% python3 -q
>>> import numpy as np
>>> np.set_printoptions(suppress=True, linewidth=160)
>>> rd = lambda a: np.round(a, 2) + 0
>>> arr = np.load("block14.npy")
>>> arr
array([[-1, -4, -1, -4, -1, -4],
       [ 2,  6,  2,  6,  2,  6],
       [ 6,  5,  6,  5,  6,  5],
       [-1, -4, -1, -4, -1, -4],
       [ 2,  6,  2,  6,  2,  6],
       [ 6,  5,  6,  5,  6,  5]])
>>> # rows 0 and 3 are equal
>>> left, sv, vt = np.linalg.svd(arr)
>>> np.argmax(sv[:-1] / (sv[1:] + 1e-6)) + 1
np.int64(2)
>>> M2 = left[:, :2] @ np.diag(sv[:2]) @ vt[:2]
>>> rd(np.linalg.norm(arr - M2, 2)), rd(sv[2])
(np.float64(0.0), np.float64(0.0))
>>> np.linalg.matrix_rank(arr, rtol=0.05)
np.int64(2)
>>> left, sv, vt = np.linalg.svd(arr)
>>> V = vt[:(sv > 1e-8).sum()]
>>> rng = np.random.default_rng(7892)
>>> x0 = arr[2] + -1 * arr[1] + rng.integers(2) * np.eye(6)[5]
>>> x0
array([ 4., -1.,  4., -1.,  4., -1.])
>>> rd(np.linalg.norm(x0 - V.T @ V @ x0))
np.float64(0.0)
>>> print(np.allclose(V.T @ V @ x0, x0))
True
>>> print(rd(np.diag(V.T @ V)))
[0.33 0.33 0.33 0.33 0.33 0.33]
>>> M2 = arr[0, 0] * arr[1:] - np.outer(arr[1:, 0], arr[0])
>>> M2
array([[ 0,  2,  0,  2,  0,  2],
       [ 0, 19,  0, 19,  0, 19],
       [ 0,  0,  0,  0,  0,  0],
       [ 0,  2,  0,  2,  0,  2],
       [ 0, 19,  0, 19,  0, 19]])
>>> np.linalg.matrix_rank(M2), np.linalg.matrix_rank(arr)
(np.int64(1), np.int64(2))
>>> arr[:, 0] / arr[0, 0]
array([ 1., -2., -6.,  1., -2., -6.])
>>> x0 = np.array([2, 1, -1, 2, 1, 1])
>>> arr @ np.ones(6)
array([-15.,  24.,  33., -15.,  24.,  33.])
>>> np.sign((arr @ x0).round(6))
array([-1,  1,  1, -1,  1,  1])
>>> np.einsum("ij,j->i", arr, x0)
array([-18,  28,  32, -18,  28,  32])
>>> arr * x0
array([[-2, -4,  1, -8, -1, -4],
       [ 4,  6, -2, 12,  2,  6],
       [12,  5, -6, 10,  6,  5],
       [-2, -4,  1, -8, -1, -4],
       [ 4,  6, -2, 12,  2,  6],
       [12,  5, -6, 10,  6,  5]])
>>> mat = np.loadtxt("sample5.csv", delimiter=",")
>>> mat
array([[ -1.,  -1.,   1.,  -2.],
       [ -3.,   3.,   3.,  -2.],
       [  8., -10.,  -8.,   4.]])
>>> # rows and columns are dependent
>>> print(rd(np.trace(np.linalg.pinv(mat) @ mat)))
2.0
>>> np.unique(mat.round(6), axis=0).shape
(3, 4)
>>> x0 = np.array([1, -1, 1, 3])
>>> np.linalg.norm(mat @ x0) <= np.linalg.norm(mat, 2) * np.linalg.norm(x0) + 1e-9
np.True_
>>> np.sign((mat @ x0).round(6))
array([-1., -1.,  1.])
>>> A = np.load("mat.npy")
>>> A
array([[ 1.3 ,  2.51, -0.7 ],
       [-2.6 , -5.22, -0.5 ],
       [-0.6 , -1.  ,  0.6 ],
       [-0.5 , -1.02, -1.  ],
       [ 0.  , -0.18, -1.  ],
       [ 0.8 ,  1.62, -0.3 ],
       [-1.2 , -2.39, -0.3 ],
       [ 1.1 ,  2.19, -1.8 ],
       [-0.4 , -0.8 ,  0.1 ],
       [-0.1 , -0.19,  0.6 ],
       [ 0.7 ,  1.5 ,  1.4 ],
       [-0.3 , -0.43,  0.  ],
       [-0.6 , -1.26,  0.2 ],
       [ 1.5 ,  2.89, -2.1 ],
       [ 1.6 ,  3.31, -0.1 ],
       [-0.3 , -0.74,  0.8 ],
       [-0.6 , -1.05,  0.8 ],
       [ 0.3 ,  0.54,  1.8 ],
       [-0.2 , -0.4 , -0.6 ],
       [-1.  , -2.03, -0.6 ]])
>>> cen = A - A.mean(axis=0)
>>> V = np.linalg.svd(cen)[2][:2]
>>> M2 = cen - cen @ V.T @ V
>>> np.linalg.norm(M2, axis=1).round(6).argmax()
np.int64(15)
>>> rd(np.linalg.norm(M2) / np.linalg.norm(cen))
np.float64(0.02)
>>> rd(M2.std(axis=0))
array([0.04, 0.02, 0.  ])
